$ python3 -q
>>> import numpy as np
>>> import numpy.linalg as la
>>> np.set_printoptions(suppress=True, linewidth=160)
>>> m1 = np.loadtxt("mat.csv", delimiter=",")
>>> m1
array([[ 0.,  0., -1.,  0.],
       [ 0.,  0.,  2.,  2.],
       [-2.,  0.,  0.,  0.],
       [ 4.,  4.,  0.,  0.]])
>>> np.round(la.det(m1), 2)
np.float64(16.0)
>>> np.allclose(m1, m1.T)
False
>>> np.round(la.matrix_power(m1, 4), 2)
array([[ 4.,  0.,  0.,  0.],
       [40., 64.,  0.,  0.],
       [ 0.,  0.,  4.,  0.],
       [ 0.,  0., 40., 64.]])
>>> m1.inv()
Traceback (most recent call last):
  File "<python-input-8>", line 1, in <module>
    m1.inv()
    ^^^^^^
AttributeError: 'numpy.ndarray' object has no attribute 'inv'
>>> r0, r1 = m1[0], m1[2]
>>> r0 @ r1
np.float64(0.0)
>>> r0 @ r0
np.float64(1.0)
>>> pr = (r0 @ r1) / (r0 @ r0) * r0
>>> pr
array([ 0.,  0., -0.,  0.])
>>> round(float(la.norm(r0 + r1) ** 2 + la.norm(r0 - r1) ** 2), 2)
10.0
>>> la.matrix_rank(np.outer(r0, r1))
np.int64(1)
>>> r0 = np.array([8, 1, 0])
>>> np.array([np.convolve(row, r0, "same") for row in m1])
array([[ 0., -8., -1.,  0.],
       [ 0., 16., 18.,  2.],
       [-2.,  0.,  0.,  0.],
       [36.,  4.,  0.,  0.]])
>>> np.correlate(m1[1], m1[0], "full")
array([ 0.,  0.,  0., -2., -2.,  0.,  0.])
>>> np.convolve(m1[1], r0)
array([ 0.,  0., 16., 18.,  2.,  0.])
>>> np.cross(m1[1, :3], m1[0, :3])
array([-0.,  0.,  0.])
>>> Q = m1.astype(float).copy()
>>> for j in range(4):
...     Q[:, j] -= Q[:, :j] @ (Q[:, :j].T @ Q[:, j])
...     Q[:, j] /= la.norm(Q[:, j])
... 
>>> Q.round(2)
array([[ 0.  ,  0.  , -0.45,  0.89],
       [ 0.  ,  0.  ,  0.89,  0.45],
       [-0.45,  0.89,  0.  ,  0.  ],
       [ 0.89,  0.45,  0.  ,  0.  ]])
>>> np.round(Q.T @ Q, 2) + 0
array([[1., 0., 0., 0.],
       [0., 1., 0., 0.],
       [0., 0., 1., 0.],
       [0., 0., 0., 1.]])
>>> feats = np.loadtxt("arr.csv", delimiter=",")
>>> feats
array([[0., 0., 0., 0., 0., 1., 1., 0., 0., 1., 1., 2., 3., 2., 1.],
       [0., 0., 0., 0., 0., 2., 0., 1., 3., 0., 1., 1., 1., 2., 0.],
       [0., 0., 0., 0., 0., 3., 3., 0., 0., 1., 3., 3., 0., 2., 0.],
       [0., 0., 0., 0., 0., 3., 1., 0., 0., 0., 2., 0., 2., 0., 3.],
       [0., 0., 0., 0., 0., 1., 2., 2., 0., 0., 1., 2., 2., 2., 2.],
       [1., 2., 3., 3., 1., 0., 0., 0., 0., 0., 0., 0., 0., 0., 0.],
       [1., 0., 3., 1., 2., 0., 0., 0., 0., 0., 0., 0., 0., 0., 0.],
       [0., 1., 0., 0., 2., 0., 0., 0., 0., 0., 0., 0., 0., 0., 0.],
       [0., 3., 0., 0., 0., 0., 0., 0., 0., 0., 0., 0., 0., 0., 0.],
       [1., 0., 1., 0., 0., 0., 0., 0., 0., 0., 0., 0., 0., 0., 0.],
       [1., 1., 3., 2., 1., 0., 0., 0., 0., 0., 0., 0., 0., 0., 0.],
       [2., 1., 3., 0., 2., 0., 0., 0., 0., 0., 0., 0., 0., 0., 0.],
       [3., 1., 0., 2., 2., 0., 0., 0., 0., 0., 0., 0., 0., 0., 0.],
       [2., 2., 2., 0., 2., 0., 0., 0., 0., 0., 0., 0., 0., 0., 0.],
       [1., 0., 0., 3., 2., 0., 0., 0., 0., 0., 0., 0., 0., 0., 0.]])
>>> # null space of dimension 5
>>> U, s, VT = la.svd(feats, full_matrices=False)
>>> round(float(np.sqrt((s ** 2).sum())), 2), np.round(la.norm(feats), 2)
(16.55, np.float64(16.55))
>>> (s > 1e-8).sum()
np.int64(10)
>>> s.round(2) + 0
array([9.76, 9.76, 3.93, 3.93, 3.52, 3.52, 3.16, 3.16, 1.97, 1.97, 0.  , 0.  , 0.  , 0.  , 0.  ])
>>> blk = np.stack([feats, 3 * feats, feats[::-1]])
>>> la.matrix_rank(blk.reshape(3, -1))
np.int64(2)
>>> np.round(la.det(blk), 2)
array([0., 0., 0.])
>>> blk.shape
(3, 15, 15)
>>> (blk @ feats.T).shape
(3, 15, 15)
>>> np.einsum("bij,cij->bc", blk, blk)
array([[ 274.,  822.,   13.],
       [ 822., 2466.,   39.],
       [  13.,   39.,  274.]])
>>> X = np.load("case4.npy")
>>> X
array([[ 1.46,  1.09,  0.75,  2.3 , -1.17, -0.94, -1.17, -0.34, -0.62, -0.7 ,  1.31],
       [ 0.65,  2.48,  0.25,  1.56, -1.86, -0.64,  0.05, -0.18, -0.32, -0.03,  0.8 ],
       [ 1.57, -2.3 ,  0.92,  1.34,  0.89, -0.44, -2.52, -0.7 , -0.65, -1.22,  0.68],
       [ 1.29,  1.26,  0.8 ,  2.25, -1.45, -0.86, -1.37, -0.59, -0.58, -0.75,  1.1 ],
       [ 1.05,  4.85,  0.29,  3.61, -3.69, -1.48,  0.  , -0.36, -0.81, -0.21,  1.71],
       [ 1.45,  1.29,  0.81,  2.47, -1.13, -0.94, -1.19, -0.36, -0.66, -0.71,  1.18],
       [ 0.35,  6.  , -0.22,  2.95, -4.03, -0.98,  1.44, -0.24, -0.46,  0.55,  1.51],
       [-0.33, -5.84,  0.26, -2.76,  4.16,  1.09, -1.09,  0.06,  0.62, -0.5 , -1.5 ],
       [ 0.14, -3.27,  0.35, -1.36,  2.22,  0.7 , -1.31, -0.07,  0.11, -0.45, -0.54],
       [-0.56,  6.89, -0.57,  2.07, -4.81, -0.95,  2.56,  0.29,  0.05,  1.21,  1.16],
       [-2.75, -2.39, -1.52, -4.48,  2.54,  1.8 ,  2.45,  0.87,  1.29,  1.36, -2.54],
       [-2.12, -0.21, -1.36, -2.73,  0.7 ,  0.91,  2.74,  0.8 ,  0.92,  1.27, -1.48],
       [ 1.63, -2.23,  0.77,  1.26,  1.05, -0.33, -2.71, -0.52, -0.45, -1.17,  0.68],
       [-0.15,  3.57, -0.45,  0.82, -2.35, -0.56,  1.29,  0.01,  0.02,  0.58,  0.67],
       [-1.27, -1.15, -0.62, -2.27,  1.14,  0.85,  1.4 ,  0.65,  0.82,  0.62, -1.22],
       [-0.44, -6.01,  0.14, -2.85,  4.1 ,  1.06, -1.38,  0.1 ,  0.5 , -0.24, -1.57],
       [ 0.33,  5.99, -0.21,  3.04, -4.27, -1.01,  1.21, -0.2 , -0.56,  0.48,  1.5 ],
       [-0.65,  1.22, -0.54, -0.44, -0.46,  0.1 ,  1.28,  0.36,  0.31,  0.58, -0.32],
       [-0.64, -2.42, -0.22, -1.65,  1.77,  0.86, -0.06,  0.2 ,  0.33,  0.02, -0.94],
       [-1.13, -4.8 , -0.33, -3.25,  3.54,  1.47,  0.25,  0.45,  0.67,  0.2 , -1.8 ],
       [-2.96, -2.62, -1.33, -4.6 ,  2.53,  1.9 ,  2.79,  1.19,  1.43,  1.54, -2.26],
       [-0.62, -2.46, -0.24, -1.82,  1.68,  0.8 ,  0.1 ,  0.28,  0.51, -0.04, -0.81],
       [ 2.15,  0.2 ,  1.14,  2.82, -0.91, -1.1 , -2.63, -0.8 , -1.11, -1.24,  1.33],
       [-1.58,  2.22, -1.02, -1.36, -0.88,  0.44,  2.59,  0.37,  0.73,  1.24, -0.69],
       [ 0.44, -7.14,  0.31, -2.16,  4.71,  0.92, -2.61, -0.13,  0.23, -1.05, -0.97],
       [-0.46, -5.92,  0.12, -2.88,  4.18,  1.21, -1.2 ,  0.04,  0.52, -0.41, -1.35],
       [ 0.8 , -1.07,  0.46,  0.64,  0.43, -0.1 , -1.22, -0.17, -0.24, -0.4 ,  0.23]])
>>> r0, r1 = X[24], X[25]
>>> np.round(r0 @ r0, 2)
np.float64(87.89)
>>> pr = (r0 @ r1) / (r0 @ r0) * r0
>>> np.round((r1 - pr) @ r0, 2)
np.float64(-0.0)
>>> round(la.norm(r0 + r1) ** 2 + la.norm(r0 - r1) ** 2, 2)
np.float64(308.19)
>>> blk = np.stack([X, 4 * X, X[::-1]])
>>> la.matrix_rank(blk)
array([11, 11, 11])
>>> la.matrix_rank(blk.reshape(3, -1))
np.int64(2)
>>> K = np.load("x.npy")
>>> K
array([[ 8,  8, 16, 13,  6, 16, 11],
       [ 6,  6, 12, 11,  2, 12,  7],
       [ 5,  5, 10,  5, 10, 10, 10],
       [ 5,  5, 10,  5, 10, 10, 10],
       [ 2,  2,  4,  4,  0,  4,  2],
       [ 9,  9, 18, 14,  8, 18, 13],
       [ 7,  7, 14, 12,  4, 14,  9],
       [ 9,  9, 18, 13, 10, 18, 14],
       [ 2,  2,  4,  4,  0,  4,  2],
       [ 5,  5, 10,  8,  4, 10,  7],
       [ 7,  7, 14,  9, 10, 14, 12],
       [ 4,  4,  8,  4,  8,  8,  8],
       [ 5,  5, 10,  7,  6, 10,  8],
       [ 3,  3,  6,  4,  4,  6,  5]])
>>> # row 3 repeats row 2
>>> Ac = K - K.mean(axis=0)
>>> U, s, VT = la.svd(Ac, full_matrices=False)
>>> np.round(s ** 2 / (s ** 2).sum(), 2) + 0
array([0.87, 0.13, 0.  , 0.  , 0.  , 0.  , 0.  ])
>>> np.searchsorted(np.cumsum(s ** 2) / (s ** 2).sum(), 0.9) + 1
np.int64(2)
>>> (np.sign(U[:, 0]) == np.sign(U[0, 0])).astype(int)
array([1, 1, 0, 0, 0, 1, 1, 1, 0, 0, 1, 0, 0, 0])
>>> np.round(K @ la.pinv(K) @ K, 2) + 0
array([[ 8.,  8., 16., 13.,  6., 16., 11.],
       [ 6.,  6., 12., 11.,  2., 12.,  7.],
       [ 5.,  5., 10.,  5., 10., 10., 10.],
       [ 5.,  5., 10.,  5., 10., 10., 10.],
       [ 2.,  2.,  4.,  4.,  0.,  4.,  2.],
       [ 9.,  9., 18., 14.,  8., 18., 13.],
       [ 7.,  7., 14., 12.,  4., 14.,  9.],
       [ 9.,  9., 18., 13., 10., 18., 14.],
       [ 2.,  2.,  4.,  4.,  0.,  4.,  2.],
       [ 5.,  5., 10.,  8.,  4., 10.,  7.],
       [ 7.,  7., 14.,  9., 10., 14., 12.],
       [ 4.,  4.,  8.,  4.,  8.,  8.,  8.],
       [ 5.,  5., 10.,  7.,  6., 10.,  8.],
       [ 3.,  3.,  6.,  4.,  4.,  6.,  5.]])
>>> np.unique(K.round(6), axis=0).shape
(12, 7)
>>> la.lstsq(K[:-1].T, K[-1])[2]
np.int32(2)
>>> np.allclose(K[:-1].T @ la.lstsq(K[:-1].T, K[-1])[0], K[-1])
True
